$ ipython --no-banner

In [1]: import numpy as np

In [2]: np.set_printoptions(suppress=True, linewidth=120)

In [3]: W0 = np.loadtxt("dump.csv", delimiter=",")

In [4]: W0.round(2)
Out[4]: 
array([[-0.68, -0.66, -2.54, -0.32, -0.29, -0.47,  2.01, -1.36,  1.12,  0.9 , -0.41],
       [-0.66, -2.49, -0.38, -1.92,  3.25, -2.17,  0.82,  0.96, -1.04,  2.08, -0.64],
       [-2.54, -0.38,  0.53,  1.1 ,  1.63, -1.62,  3.24,  0.72,  2.45, -1.72,  0.46],
       [-0.32, -1.92,  1.1 ,  4.99, -0.57, -0.77,  2.28,  0.31,  0.13,  1.16,  1.01],
       [-0.29,  3.25,  1.63, -0.57, -0.85, -0.18, -1.45,  0.84,  2.63,  0.41, -1.06],
       [-0.47, -2.17, -1.62, -0.77, -0.18,  1.39, -2.34, -2.29, -1.87, -2.07, -2.53],
       [ 2.01,  0.82,  3.24,  2.28, -1.45, -2.34,  0.47,  1.58, -1.02,  2.28, -0.09],
       [-1.36,  0.96,  0.72,  0.31,  0.84, -2.29,  1.58, -1.57,  0.7 ,  0.72, -1.14],
       [ 1.12, -1.04,  2.45,  0.13,  2.63, -1.87, -1.02,  0.7 , -1.49, -1.62, -0.43],
       [ 0.9 ,  2.08, -1.72,  1.16,  0.41, -2.07,  2.28,  0.72, -1.62, -4.94, -0.47],
       [-0.41, -0.64,  0.46,  1.01, -1.06, -2.53, -0.09, -1.14, -0.43, -0.47, -4.34]])

In [5]: # equal to its transpose

In [6]: w, V = np.linalg.eigh(W0)

In [7]: np.round(np.linalg.eigvalsh(W0 + -3 * np.eye(11)), 2)
Out[7]: array([-11., -10., -10.,  -9.,  -5.,  -3.,  -2.,  -2.,   1.,   3.,   6.])

In [8]: np.abs(V[:, -1]).round(6).argmax()
Out[8]: np.int64(3)

In [9]: np.round(np.linalg.eigvalsh(W0 @ W0), 2) + 0
Out[9]: array([ 0.,  1.,  1.,  4., 16., 36., 36., 49., 49., 64., 81.])

In [10]: (w > 1e-8).sum(), (w < -1e-8).sum()
Out[10]: (np.int64(5), np.int64(5))

In [11]: w.round(2) + 0
Out[11]: array([-8., -7., -7., -6., -2.,  0.,  1.,  1.,  4.,  6.,  9.])

In [12]: np.round(np.linalg.svd(W0, compute_uv=False), 2) + 0
Out[12]: array([9., 8., 7., 7., 6., 6., 4., 2., 1., 1., 0.])

In [13]: np.round(V.T @ V, 2) + 0
Out[13]: 
array([[1., 0., 0., 0., 0., 0., 0., 0., 0., 0., 0.],
       [0., 1., 0., 0., 0., 0., 0., 0., 0., 0., 0.],
       [0., 0., 1., 0., 0., 0., 0., 0., 0., 0., 0.],
       [0., 0., 0., 1., 0., 0., 0., 0., 0., 0., 0.],
       [0., 0., 0., 0., 1., 0., 0., 0., 0., 0., 0.],
       [0., 0., 0., 0., 0., 1., 0., 0., 0., 0., 0.],
       [0., 0., 0., 0., 0., 0., 1., 0., 0., 0., 0.],
       [0., 0., 0., 0., 0., 0., 0., 1., 0., 0., 0.],
       [0., 0., 0., 0., 0., 0., 0., 0., 1., 0., 0.],
       [0., 0., 0., 0., 0., 0., 0., 0., 0., 1., 0.],
       [0., 0., 0., 0., 0., 0., 0., 0., 0., 0., 1.]])

In [14]: K = np.array([[0, -1, 7, 12, 11, 3, 4, 1],
    ...:     [1, 0, 15, -2, 4, 13, 7, -1],
    ...:     [-7, -15, 0, -5, -3, 4, -1, -2],
    ...:     [-12, 2, 5, 0, 6, -11, -1, -16],
    ...:     [-11, -4, 3, -6, 0, 14, 0, -12],
    ...:     [-3, -13, -4, 11, -14, 0, -9, -2],
    ...:     [-4, -7, 1, 1, 0, 9, 0, -2],
    ...:     [-1, 1, 2, 16, 12, 2, 2, 0]])

In [15]: left, sv, Vh = np.linalg.svd(K, full_matrices=False)

In [16]: print(np.round(Vh @ Vh.T, 2) + 0)
[[1. 0. 0. 0. 0. 0. 0. 0.]
 [0. 1. 0. 0. 0. 0. 0. 0.]
 [0. 0. 1. 0. 0. 0. 0. 0.]
 [0. 0. 0. 1. 0. 0. 0. 0.]
 [0. 0. 0. 0. 1. 0. 0. 0.]
 [0. 0. 0. 0. 0. 1. 0. 0.]
 [0. 0. 0. 0. 0. 0. 1. 0.]
 [0. 0. 0. 0. 0. 0. 0. 1.]]

In [17]: np.argsort(-np.linalg.norm(K, axis=0).round(6), kind="stable")[:3]
Out[17]: array([5, 3, 4])

In [18]: [round(float(x), 2) for x in np.linalg.svd(K, compute_uv=False)[:3]]
Out[18]: [31.36, 31.36, 24.92]

In [19]: left, sv, Vh = np.linalg.svd(K)

In [20]: np.argmax(sv[:-1] / (sv[1:] + 1e-6)) + 1
Out[20]: np.int64(6)

In [21]: Y = left[:, :6] @ np.diag(sv[:6]) @ Vh[:6]

In [22]: round(np.abs(K - Y).max(), 2)
Out[22]: np.float64(0.05)

In [23]: np.round(np.linalg.norm(K - Y) / np.linalg.norm(K), 2)
Out[23]: np.float64(0.0)

In [24]: np.linalg.matrix_rank(Y)
Out[24]: np.int64(6)

In [25]: m1 = np.array([[2, 1, -9, 3, -2, -4, 2, 15],
    ...:     [1, -14, -7, 4, 8, 17, -6, 4],
    ...:     [-9, -7, -10, -1, -1, -18, -8, -4],
    ...:     [3, 4, -1, -18, 0, -2, -4, -9],
    ...:     [-2, 8, -1, 0, 18, -2, -10, 2],
    ...:     [-4, 17, -18, -2, -2, 14, 0, -7],
    ...:     [2, -6, -8, -4, -10, 0, -2, -1],
    ...:     [15, 4, -4, -9, 2, -7, -1, 14]])

In [26]: cov = m1.T @ m1

In [27]: np.round(np.linalg.svd(m1, compute_uv=False) ** 2, 2)
Out[27]: array([1017.65,  864.47,  763.45,  613.54,  605.61,  412.12,   12.78,    4.38])

In [28]: np.diag(cov)
Out[28]: array([344, 667, 636, 451, 501, 882, 225, 588])

In [29]: (m1 @ m1.T).shape
Out[29]: (8, 8)

In [30]: def softmax(z):
    ...:     e = np.exp(z - z.max(axis=-1, keepdims=True))
    ...:     return e / e.sum(axis=-1, keepdims=True)
    ...: 

In [31]: np.round(softmax(m1).sum(axis=1), 2)
Out[31]: array([1., 1., 1., 1., 1., 1., 1., 1.])

In [32]: np.round(softmax(10 * m1[3]), 2) + 0
Out[32]: array([0., 1., 0., 0., 0., 0., 0., 0.])

In [33]: np.round(softmax(m1[3]), 2) + 0
Out[33]: array([0.26, 0.72, 0.  , 0.  , 0.01, 0.  , 0.  , 0.  ])

In [34]: np.round(softmax(m1[3] + 5), 2) + 0
Out[34]: array([0.26, 0.72, 0.  , 0.  , 0.01, 0.  , 0.  , 0.  ])

In [35]: S = m1 @ m1.T / np.sqrt(8)

In [36]: np.round(softmax(S + np.triu(np.full(S.shape, -np.inf), 1)), 2) + 0
Out[36]: 
array([[1., 0., 0., 0., 0., 0., 0., 0.],
       [0., 1., 0., 0., 0., 0., 0., 0.],
       [0., 0., 1., 0., 0., 0., 0., 0.],
       [0., 0., 0., 1., 0., 0., 0., 0.],
       [0., 0., 0., 0., 1., 0., 0., 0.],
       [0., 0., 0., 0., 0., 1., 0., 0.],
       [0., 0., 0., 0., 0., 0., 1., 0.],
       [0., 0., 0., 0., 0., 0., 0., 1.]])

In [37]: np.round(softmax(S), 2) + 0
Out[37]: 
array([[1., 0., 0., 0., 0., 0., 0., 0.],
       [0., 1., 0., 0., 0., 0., 0., 0.],
       [0., 0., 1., 0., 0., 0., 0., 0.],
       [0., 0., 0., 1., 0., 0., 0., 0.],
       [0., 0., 0., 0., 1., 0., 0., 0.],
       [0., 0., 0., 0., 0., 1., 0., 0.],
       [0., 0., 0., 0., 0., 0., 1., 0.],
       [0., 0., 0., 0., 0., 0., 0., 1.]])
